>>> import numpy as np
>>> import numpy.linalg as la
>>> np.set_printoptions(precision=2, suppress=True, linewidth=160, sign=" ")
>>> def tidy(a):
...     return np.round(a, 2) + 0
... 
>>> arr = np.loadtxt("w.csv", delimiter=",")
>>> arr
array([[  4.,   2.,   3.],
       [  2.,   7.,   6.],
       [  3.,   6.,  12.]])
>>> hat = np.triu(np.array([[-2, 2, 2], [3, -2, 0], [3, -2, 0]]), 1) + np.eye(3)
>>> A2 = hat @ arr @ la.inv(hat)
>>> hat @ arr - arr @ hat
array([[10., 18., 28.],
       [ 0., -4., -4.],
       [ 0., -6., -6.]])
>>> np.trace(A2), np.trace(arr)
(np.float64(23.0), np.float64(23.0))
>>> mat = np.load("data.npy")
>>> mat
array([[-2,  0,  0, -7],
       [ 0,  0,  0,  0],
       [ 0,  0,  1,  0],
       [ 5,  0,  0,  9]])
>>> rank = la.matrix_rank(mat)
>>> rank
np.int64(3)
>>> null = la.svd(mat)[2][rank:].T
>>> null.shape
(4, 1)
>>> [int(la.matrix_rank(mat[:i])) for i in range(1, len(mat) + 1)]
[1, 1, 2, 3]
>>> null @ null.T
array([[ 0.,  0.,  0.,  0.],
       [ 0.,  1.,  0.,  0.],
       [ 0.,  0.,  0.,  0.],
       [ 0.,  0.,  0.,  0.]])
>>> mat @ null
array([[ 0.],
       [ 0.],
       [ 0.],
       [ 0.]])
>>> null[:, 0] / null[np.abs(null[:, 0]).round(6).argmax(), 0]
array([-0.,  1., -0., -0.])
>>> np.allclose(mat @ null, 0)
True
>>> W0 = np.load("layer17.npy")
>>> W0
array([[ 4,  4,  4,  4,  4,  4],
       [ 5,  6,  5,  6,  5,  6],
       [ 9,  9,  9,  9,  9,  9],
       [ 4,  4,  4,  4,  4,  4],
       [ 5,  6,  5,  6,  5,  6],
       [ 9,  9,  9,  9,  9,  9]])
>>> Uu, sig, Vt = la.svd(W0)
>>> V = Vt[:(sig > 1e-8).sum()]
>>> rng = np.random.default_rng(300)
>>> x = W0[4] + -1 * W0[5] + rng.integers(2) * np.eye(6)[1]
>>> print(x)
[-4. -3. -4. -3. -4. -3.]
>>> tidy(np.diag(V.T @ V))
array([ 0.33,  0.33,  0.33,  0.33,  0.33,  0.33])
>>> print(la.matrix_rank(np.vstack([W0, x])))
2
>>> np.allclose(V.T @ V @ x, x)
True
>>> tidy(la.norm(x - V.T @ V @ x))
np.float64(0.0)
>>> W2 = np.sign(np.array([[3, 1, -3], [3, 2, 1], [-1, 1, -1]]))
>>> A2 = (np.tril(W2, -1) + np.eye(3)) @ (np.triu(W2, 1) + np.eye(3))
>>> vals = np.array([-9, -2, 1])
>>> feats = np.rint(A2 * vals @ la.inv(A2)) + 0
>>> feats
array([[-50.,  24., -17.],
       [-42.,  19., -14.],
       [ 60., -30.,  21.]])
>>> A2 = feats / np.sqrt((feats ** 2).mean(axis=1, keepdims=True))
>>> la.matrix_rank(feats - feats.mean(axis=1, keepdims=True))
np.int64(2)
>>> Uu, sig, Vt = la.svd(feats)
>>> np.argmax(sig[:-1] / (sig[1:] + 1e-6)) + 1
np.int64(1)
>>> print(tidy(sig))
[ 103.08    1.53    0.11]
>>> A2 = Uu[:, :1] @ np.diag(sig[:1]) @ Vt[:1]
>>> la.matrix_rank(A2)
np.int64(1)
>>> tidy(la.norm(feats - A2) / la.norm(feats))
np.float64(0.01)
>>> tidy(A2)
array([[-49.9 ,  24.11, -17.12],
       [-41.43,  20.02, -14.22],
       [ 60.47, -29.21,  20.75]])
>>> tidy((A2 + A2.T) / 2)
array([[-49.9 ,  -8.66,  21.67],
       [ -8.66,  20.02, -21.71],
       [ 21.67, -21.71,  20.75]])
>>> tidy(np.abs(la.eigvals(A2)).max())
np.float64(9.14)
>>> tidy(la.matrix_power(A2, 3))
array([[-4167.76,  2013.51, -1430.12],
       [-3460.34,  1671.74, -1187.38],
       [ 5049.87, -2439.67,  1732.81]])
>>> tidy(A2 @ A2)
array([[ 456.06, -220.33,  156.49],
       [ 378.65, -182.93,  129.93],
       [-552.58,  266.96, -189.61]])
>>> np.allclose(A2 @ A2.T, A2.T @ A2)
False
>>> ang = np.radians(90)
>>> R = np.eye(4)
>>> R[1, 1] = R[2, 2] = np.cos(ang)
>>> R[1, 2], R[2, 1] = -np.sin(ang), np.sin(ang)
>>> tidy(R)
array([[ 1.,  0.,  0.,  0.],
       [ 0.,  0., -1.,  0.],
       [ 0.,  1.,  0.,  0.],
       [ 0.,  0.,  0.,  1.]])
>>> A2 = mat @ R.T
>>> tidy(np.abs(A2 - mat).max(axis=0))
array([ 0.,  1.,  1.,  0.])
>>> print(tidy(la.det(R)), np.trace(R))
1.0 2.0
>>> X = 4 * np.eye(3) + np.ones((3, 3))
>>> print(X)
[[ 5.  1.  1.]
 [ 1.  5.  1.]
 [ 1.  1.  5.]]
>>> ang = np.radians(45)
>>> R = np.eye(3)
>>> R[0, 0] = R[1, 1] = np.cos(ang)
>>> R[0, 1], R[1, 0] = -np.sin(ang), np.sin(ang)
>>> tidy(R)
array([[ 0.71, -0.71,  0.  ],
       [ 0.71,  0.71,  0.  ],
       [ 0.  ,  0.  ,  1.  ]])
>>> A2 = X @ R.T
>>> tidy(la.svd(X, compute_uv=False)), tidy(la.svd(A2, compute_uv=False))
(array([ 7.,  4.,  4.]), array([ 7.,  4.,  4.]))
>>> tidy(la.det(R)), tidy(np.trace(R))
(np.float64(1.0), np.float64(2.41))
>>> np.flatnonzero(la.matrix_power((mat != 0) + (mat.T != 0) + np.eye(4), 4)[2])
array([ 2])
>>> print((la.matrix_power((mat != 0) + (mat.T != 0) + np.eye(4), 4) > 0).astype(int))
[[ 1  0  0  1]
 [ 0  1  0  0]
 [ 0  0  1  0]
 [ 1  0  0  1]]
>>> (mat != 0).astype(int)
array([[ 1,  0,  0,  1],
       [ 0,  0,  0,  0],
       [ 0,  0,  1,  0],
       [ 1,  0,  0,  1]])
>>> print(mat @ mat)
[[-31   0   0 -49]
 [  0   0   0   0]
 [  0   0   1   0]
 [ 35   0   0  46]]
>>> x = np.ones(3)
>>> for _ in range(4):
...     x = X @ x
...     x /= la.norm(x)
...     print(round(x @ X @ x, 2))
... 
7.0
7.0
7.0
7.0
>>> tidy(la.eigvalsh(X)[-1])
np.float64(7.0)
>>> tidy(x)
array([ 0.58,  0.58,  0.58])
